$ python3 -q
>>> import numpy as np
>>> np.set_printoptions(precision=2, suppress=True, linewidth=160)
>>> rd = lambda a: np.round(a, 2) + 0
>>> rng = np.random.default_rng(5829)
>>> data = np.array([[-2, -2, 1], [2, -3, 0], [3, 1, 2], [-1, 1, 0]]) * (rng.random((4, 3)) < 0.3)
>>> print(data)
[[ 0 -2  0]
 [ 0  0  0]
 [ 3  1  0]
 [-1  0  0]]
>>> Uu, sv, Vt = np.linalg.svd(data)
>>> np.argmax(sv[:-1] / (sv[1:] + 1e-6)) + 1
np.int64(2)
>>> Y = Uu[:, :2] @ np.diag(sv[:2]) @ Vt[:2]
>>> rd(Y)
array([[ 0., -2.,  0.],
       [ 0.,  0.,  0.],
       [ 3.,  1.,  0.],
       [-1.,  0.,  0.]])
>>> rd(np.abs(data - Y).max())
np.float64(0.0)
>>> rd(np.linalg.norm(data - Y, 2)), sv[2]
(np.float64(0.0), np.float64(0.0))
>>> rd(np.linalg.norm(data - Y) / np.linalg.norm(data))
np.float64(0.0)
>>> np.linalg.matrix_rank(Y)
np.int64(2)
>>> m1 = np.array([[-0.41, -3.38, -0.14], [-3.38, 1.4, 0.19], [-0.14, 0.19, -2.99]])
>>> m1
array([[-0.41, -3.38, -0.14],
       [-3.38,  1.4 ,  0.19],
       [-0.14,  0.19, -2.99]])
>>> idx = rng.permutation(3)
>>> idx
array([1, 0, 2])
>>> Y = m1[idx][:, idx]
>>> np.allclose(Y, m1)
False
>>> np.trace(Y)
np.float64(-2.0)
>>> rd(np.linalg.det(Y)), rd(np.linalg.det(m1[idx]))
(np.float64(36.04), np.float64(-36.04))
>>> rd(np.sort(np.abs(np.linalg.eigvals(Y))))
array([3.  , 3.01, 4.  ])
>>> Y
array([[ 1.4 , -3.38,  0.19],
       [-3.38, -0.41, -0.14],
       [ 0.19, -0.14, -2.99]])
>>> def softmax(z):
...     e = np.exp(z - z.max(axis=-1, keepdims=True))
...     return e / e.sum(axis=-1, keepdims=True)
... 
>>> rd(softmax(m1[1] + -3))
array([0.01, 0.77, 0.23])
>>> rd(softmax(10 * m1[1]))
array([0., 1., 0.])
>>> rd(softmax(m1).sum(axis=1))
array([1., 1., 1.])
>>> scores = m1 @ m1.T / np.sqrt(3)
>>> print(rd(softmax(scores)))
[[1.   0.   0.  ]
 [0.   1.   0.  ]
 [0.   0.01 0.99]]
>>> softmax(scores).round(6).argmax(axis=1)
array([0, 1, 2])
>>> x0 = np.array([1, 1, 3])
>>> rhs = m1 @ x0
>>> rd(rhs)
array([-4.21, -1.41, -8.92])
>>> rd(np.linalg.solve(m1, rhs + m1[:, 0]))
array([2., 1., 3.])
>>> print(rd(np.linalg.solve(m1, -3 * rhs)))
[-3. -3. -9.]
>>> K = np.load("run1.npy")
>>> K
array([[  0.63,  -8.51, -27.11,   5.64],
       [ -3.23,   2.52,  15.25,  -7.35],
       [-11.94, -11.79,  -0.4 , -17.78],
       [ -5.11,  -4.25,   2.91,  -8.25]])
>>> idx = rng.permutation(4)
>>> idx
array([1, 0, 2, 3])
>>> Y = K[idx][:, idx]
>>> np.allclose(Y, K)
False
>>> rd(np.sort(np.abs(np.linalg.eigvals(Y))))
array([ 0.14,  0.45,  9.38, 15.19])
